$ python -q
>>> import numpy as np
>>> np.set_printoptions(precision=1, suppress=True, linewidth=160)
>>> arr = np.loadtxt("data.csv", delimiter=",")
>>> print(arr)
[[-36. -20.  45.  25.]
 [-20. -12.  25.  15.]
 [ 27.  15.   9.   5.]
 [ 15.   9.   5.   3.]]
>>> rng = np.random.default_rng(9289)
>>> out = arr + rng.integers(-2, 3, (4, 2)) @ rng.integers(-2, 3, (2, 4))
>>> print(out)
[[-40. -14.  39.  23.]
 [-20. -13.  24.  18.]
 [ 23.  21.   3.   3.]
 [ 17.   7.   9.   1.]]
>>> print(np.round(np.linalg.svd(out - arr, compute_uv=False), 1) + 0)
[14.2  4.5  0.   0. ]
>>> print(np.linalg.matrix_rank(out - arr, tol=1e-8))
2
>>> print(out - arr)
[[-4.  6. -6. -2.]
 [ 0. -1. -1.  3.]
 [-4.  6. -6. -2.]
 [ 2. -2.  4. -2.]]
>>> print(np.abs(out - arr).sum(axis=1))
[18.  5. 18. 10.]
>>> G = arr.T @ arr
>>> print((arr @ arr.T).shape)
(4, 4)
>>> print(np.diag(G))
[2650.  850. 2756.  884.]
>>> print(np.linalg.eigvalsh(G)[::-1])
[5949.8 1188.7    1.2    0.2]
>>> print(G)
[[ 2650.  1500. -1802. -1020.]
 [ 1500.   850. -1020.  -578.]
 [-1802. -1020.  2756.  1560.]
 [-1020.  -578.  1560.   884.]]
>>> print(np.allclose(G, G.T))
True
>>> mat = np.loadtxt("layer6.csv", delimiter=",")
>>> print(mat)
[[0. 1. 1. 0. 0. 0.]
 [1. 0. 1. 0. 0. 0.]
 [1. 1. 0. 0. 0. 0.]
 [0. 0. 0. 0. 0. 0.]
 [0. 0. 0. 0. 0. 0.]
 [0. 0. 0. 0. 0. 0.]]
>>> U, s, vt = np.linalg.svd(mat)
>>> print(s)
[2. 1. 1. 0. 0. 0.]
>>> print(np.argmax(s[:-1] / (s[1:] + 1e-6)) + 1)
3
>>> out = U[:, :3] @ np.diag(s[:3]) @ vt[:3]
>>> print(np.linalg.matrix_rank(out))
3
>>> print(out.round(1) + 0)
[[0. 1. 1. 0. 0. 0.]
 [1. 0. 1. 0. 0. 0.]
 [1. 1. 0. 0. 0. 0.]
 [0. 0. 0. 0. 0. 0.]
 [0. 0. 0. 0. 0. 0.]
 [0. 0. 0. 0. 0. 0.]]
>>> U, s, vt = np.linalg.svd(mat)
>>> V = vt[:(s > 1e-8).sum()]
>>> x0 = mat[4] + -3 * mat[5] + rng.integers(2) * np.eye(6)[0]
>>> print(x0)
[1. 0. 0. 0. 0. 0.]
>>> print(np.diag(V.T @ V))
[1. 1. 1. 0. 0. 0.]
>>> print(np.allclose(V.T @ V @ x0, x0))
True
>>> print(round(float(np.linalg.eigvalsh(mat).min()), 1))
-1.0
>>> try:
...     np.linalg.cholesky(mat)
... except np.linalg.LinAlgError as e:
...     print("failed:", e)
... 
failed: Matrix is not positive definite
